$ python3 -q
>>> import numpy as np
>>> import numpy.linalg as la
>>> np.set_printoptions(precision=1, suppress=True, linewidth=100)
>>> tidy = lambda a: np.round(a, 1) + 0
>>> arr = np.load("block9.npy")
>>> tidy(arr)
array([[ 0.2,  0.3, -0.2,  0.2,  0.5, -0.2, -0.3, -0.3, -0.4,  0. , -0.2, -0.5],
       [ 0.3,  0.2,  0.2, -0.1, -0.3, -0.6, -0.1, -0.2,  0.3,  0.3, -0.2,  0. ],
       [ 0.4,  0. ,  0. , -0.2,  0.4,  0. ,  0.4,  0.5, -0.1,  0.1, -0.5,  0.3],
       [ 0.3,  0.3,  0.2,  0.2,  0.2,  0.2,  0.3, -0.1,  0.1,  0.4,  0.6,  0. ],
       [-0.1,  0.3, -0.7, -0.5, -0.1,  0.1,  0.4, -0.2,  0.1,  0. ,  0. , -0.2],
       [ 0.3,  0.3, -0.3,  0.4, -0.6,  0.2, -0.1,  0.2, -0.3,  0. , -0.1,  0.2],
       [ 0.7, -0.4, -0.2, -0.2,  0.1,  0.2, -0.3, -0.2,  0.2, -0.1,  0.2,  0.2],
       [-0.1, -0.4, -0.5,  0.3,  0. , -0.2, -0.1,  0.4,  0.2,  0.4,  0.1, -0.2],
       [-0.2,  0.3, -0.3,  0.1,  0.3, -0.3, -0.2,  0. ,  0.2, -0.1,  0.1,  0.7],
       [ 0. ,  0. ,  0. , -0.5, -0.1, -0.3, -0.2,  0.2, -0.6,  0.2,  0.4,  0. ],
       [ 0.2,  0.3,  0.1, -0.1,  0. , -0.1, -0.1,  0.5,  0.3, -0.5,  0.3, -0.3],
       [-0.2,  0.3,  0.1, -0.3,  0.1,  0.5, -0.5,  0.2,  0.2,  0.4, -0.2, -0.1]])
>>> # columns are unit length and at right angles
>>> x0 = np.array([1, 3, 1, 0, 2, 2, 0, 3, 0, 3, 0, -3])
>>> target = arr @ x0
>>> tidy(target)
array([ 2.1, -0.4,  2.3,  3.3,  0.2,  0.2, -1.7,  1.2, -1.9,  0.4,  2. ,  3.6])
>>> tidy(la.solve(arr, target + arr[:, 11]))
array([ 1.,  3.,  1.,  0.,  2.,  2.,  0.,  3.,  0.,  3.,  0., -2.])
>>> tidy(la.solve(arr, -3 * target))
array([-3., -9., -3.,  0., -6., -6.,  0., -9.,  0., -9.,  0.,  9.])
>>> other = la.inv(arr)
>>> tidy(arr @ other)
array([[1., 0., 0., 0., 0., 0., 0., 0., 0., 0., 0., 0.],
       [0., 1., 0., 0., 0., 0., 0., 0., 0., 0., 0., 0.],
       [0., 0., 1., 0., 0., 0., 0., 0., 0., 0., 0., 0.],
       [0., 0., 0., 1., 0., 0., 0., 0., 0., 0., 0., 0.],
       [0., 0., 0., 0., 1., 0., 0., 0., 0., 0., 0., 0.],
       [0., 0., 0., 0., 0., 1., 0., 0., 0., 0., 0., 0.],
       [0., 0., 0., 0., 0., 0., 1., 0., 0., 0., 0., 0.],
       [0., 0., 0., 0., 0., 0., 0., 1., 0., 0., 0., 0.],
       [0., 0., 0., 0., 0., 0., 0., 0., 1., 0., 0., 0.],
       [0., 0., 0., 0., 0., 0., 0., 0., 0., 1., 0., 0.],
       [0., 0., 0., 0., 0., 0., 0., 0., 0., 0., 1., 0.],
       [0., 0., 0., 0., 0., 0., 0., 0., 0., 0., 0., 1.]])
>>> tidy(la.slogdet(arr)[0])
np.float64(-1.0)
>>> np.allclose(other, arr.T)
True
>>> (np.abs(other) > 1e-9).astype(int)
array([[1, 1, 1, 1, 1, 1, 1, 1, 1, 0, 1, 1],
       [1, 1, 1, 1, 1, 1, 1, 1, 1, 1, 1, 1],
       [1, 1, 1, 1, 1, 1, 1, 1, 1, 1, 1, 1],
       [1, 1, 1, 1, 1, 1, 1, 1, 1, 1, 1, 1],
       [1, 1, 1, 1, 1, 1, 1, 1, 1, 1, 1, 1],
       [1, 1, 1, 1, 1, 1, 1, 1, 1, 1, 1, 1],
       [1, 1, 1, 1, 1, 1, 1, 1, 1, 1, 1, 1],
       [1, 1, 1, 1, 1, 1, 1, 1, 1, 1, 1, 1],
       [1, 1, 1, 1, 1, 1, 1, 1, 1, 1, 1, 1],
       [1, 1, 1, 1, 1, 1, 1, 1, 1, 1, 1, 1],
       [1, 1, 1, 1, 1, 1, 1, 1, 1, 1, 1, 1],
       [1, 1, 1, 1, 1, 1, 1, 1, 1, 1, 1, 1]])
>>> tidy(other)
array([[ 0.2,  0.3,  0.4,  0.3, -0.1,  0.3,  0.7, -0.1, -0.2,  0. ,  0.2, -0.2],
       [ 0.3,  0.2,  0. ,  0.3,  0.3,  0.3, -0.4, -0.4,  0.3,  0. ,  0.3,  0.3],
       [-0.2,  0.2,  0. ,  0.2, -0.7, -0.3, -0.2, -0.5, -0.3,  0. ,  0.1,  0.1],
       [ 0.2, -0.1, -0.2,  0.2, -0.5,  0.4, -0.2,  0.3,  0.1, -0.5, -0.1, -0.3],
       [ 0.5, -0.3,  0.4,  0.2, -0.1, -0.6,  0.1,  0. ,  0.3, -0.1,  0. ,  0.1],
       [-0.2, -0.6,  0. ,  0.2,  0.1,  0.2,  0.2, -0.2, -0.3, -0.3, -0.1,  0.5],
       [-0.3, -0.1,  0.4,  0.3,  0.4, -0.1, -0.3, -0.1, -0.2, -0.2, -0.1, -0.5],
       [-0.3, -0.2,  0.5, -0.1, -0.2,  0.2, -0.2,  0.4,  0. ,  0.2,  0.5,  0.2],
       [-0.4,  0.3, -0.1,  0.1,  0.1, -0.3,  0.2,  0.2,  0.2, -0.6,  0.3,  0.2],
       [ 0. ,  0.3,  0.1,  0.4,  0. ,  0. , -0.1,  0.4, -0.1,  0.2, -0.5,  0.4],
       [-0.2, -0.2, -0.5,  0.6,  0. , -0.1,  0.2,  0.1,  0.1,  0.4,  0.3, -0.2],
       [-0.5,  0. ,  0.3,  0. , -0.2,  0.2,  0.2, -0.2,  0.7,  0. , -0.3, -0.1]])
>>> tidy(la.inv(other))
array([[ 0.2,  0.3, -0.2,  0.2,  0.5, -0.2, -0.3, -0.3, -0.4,  0. , -0.2, -0.5],
       [ 0.3,  0.2,  0.2, -0.1, -0.3, -0.6, -0.1, -0.2,  0.3,  0.3, -0.2,  0. ],
       [ 0.4,  0. ,  0. , -0.2,  0.4,  0. ,  0.4,  0.5, -0.1,  0.1, -0.5,  0.3],
       [ 0.3,  0.3,  0.2,  0.2,  0.2,  0.2,  0.3, -0.1,  0.1,  0.4,  0.6,  0. ],
       [-0.1,  0.3, -0.7, -0.5, -0.1,  0.1,  0.4, -0.2,  0.1,  0. ,  0. , -0.2],
       [ 0.3,  0.3, -0.3,  0.4, -0.6,  0.2, -0.1,  0.2, -0.3,  0. , -0.1,  0.2],
       [ 0.7, -0.4, -0.2, -0.2,  0.1,  0.2, -0.3, -0.2,  0.2, -0.1,  0.2,  0.2],
       [-0.1, -0.4, -0.5,  0.3,  0. , -0.2, -0.1,  0.4,  0.2,  0.4,  0.1, -0.2],
       [-0.2,  0.3, -0.3,  0.1,  0.3, -0.3, -0.2,  0. ,  0.2, -0.1,  0.1,  0.7],
       [ 0. ,  0. ,  0. , -0.5, -0.1, -0.3, -0.2,  0.2, -0.6,  0.2,  0.4,  0. ],
       [ 0.2,  0.3,  0.1, -0.1,  0. , -0.1, -0.1,  0.5,  0.3, -0.5,  0.3, -0.3],
       [-0.2,  0.3,  0.1, -0.3,  0.1,  0.5, -0.5,  0.2,  0.2,  0.4, -0.2, -0.1]])
>>> tidy(la.det(arr) * other)
array([[-0.2, -0.3, -0.4, -0.3,  0.1, -0.3, -0.7,  0.1,  0.2,  0. , -0.2,  0.2],
       [-0.3, -0.2,  0. , -0.3, -0.3, -0.3,  0.4,  0.4, -0.3,  0. , -0.3, -0.3],
       [ 0.2, -0.2,  0. , -0.2,  0.7,  0.3,  0.2,  0.5,  0.3,  0. , -0.1, -0.1],
       [-0.2,  0.1,  0.2, -0.2,  0.5, -0.4,  0.2, -0.3, -0.1,  0.5,  0.1,  0.3],
       [-0.5,  0.3, -0.4, -0.2,  0.1,  0.6, -0.1,  0. , -0.3,  0.1,  0. , -0.1],
       [ 0.2,  0.6,  0. , -0.2, -0.1, -0.2, -0.2,  0.2,  0.3,  0.3,  0.1, -0.5],
       [ 0.3,  0.1, -0.4, -0.3, -0.4,  0.1,  0.3,  0.1,  0.2,  0.2,  0.1,  0.5],
       [ 0.3,  0.2, -0.5,  0.1,  0.2, -0.2,  0.2, -0.4,  0. , -0.2, -0.5, -0.2],
       [ 0.4, -0.3,  0.1, -0.1, -0.1,  0.3, -0.2, -0.2, -0.2,  0.6, -0.3, -0.2],
       [ 0. , -0.3, -0.1, -0.4,  0. ,  0. ,  0.1, -0.4,  0.1, -0.2,  0.5, -0.4],
       [ 0.2,  0.2,  0.5, -0.6,  0. ,  0.1, -0.2, -0.1, -0.1, -0.4, -0.3,  0.2],
       [ 0.5,  0. , -0.3,  0. ,  0.2, -0.2, -0.2,  0.2, -0.7,  0. ,  0.3,  0.1]])
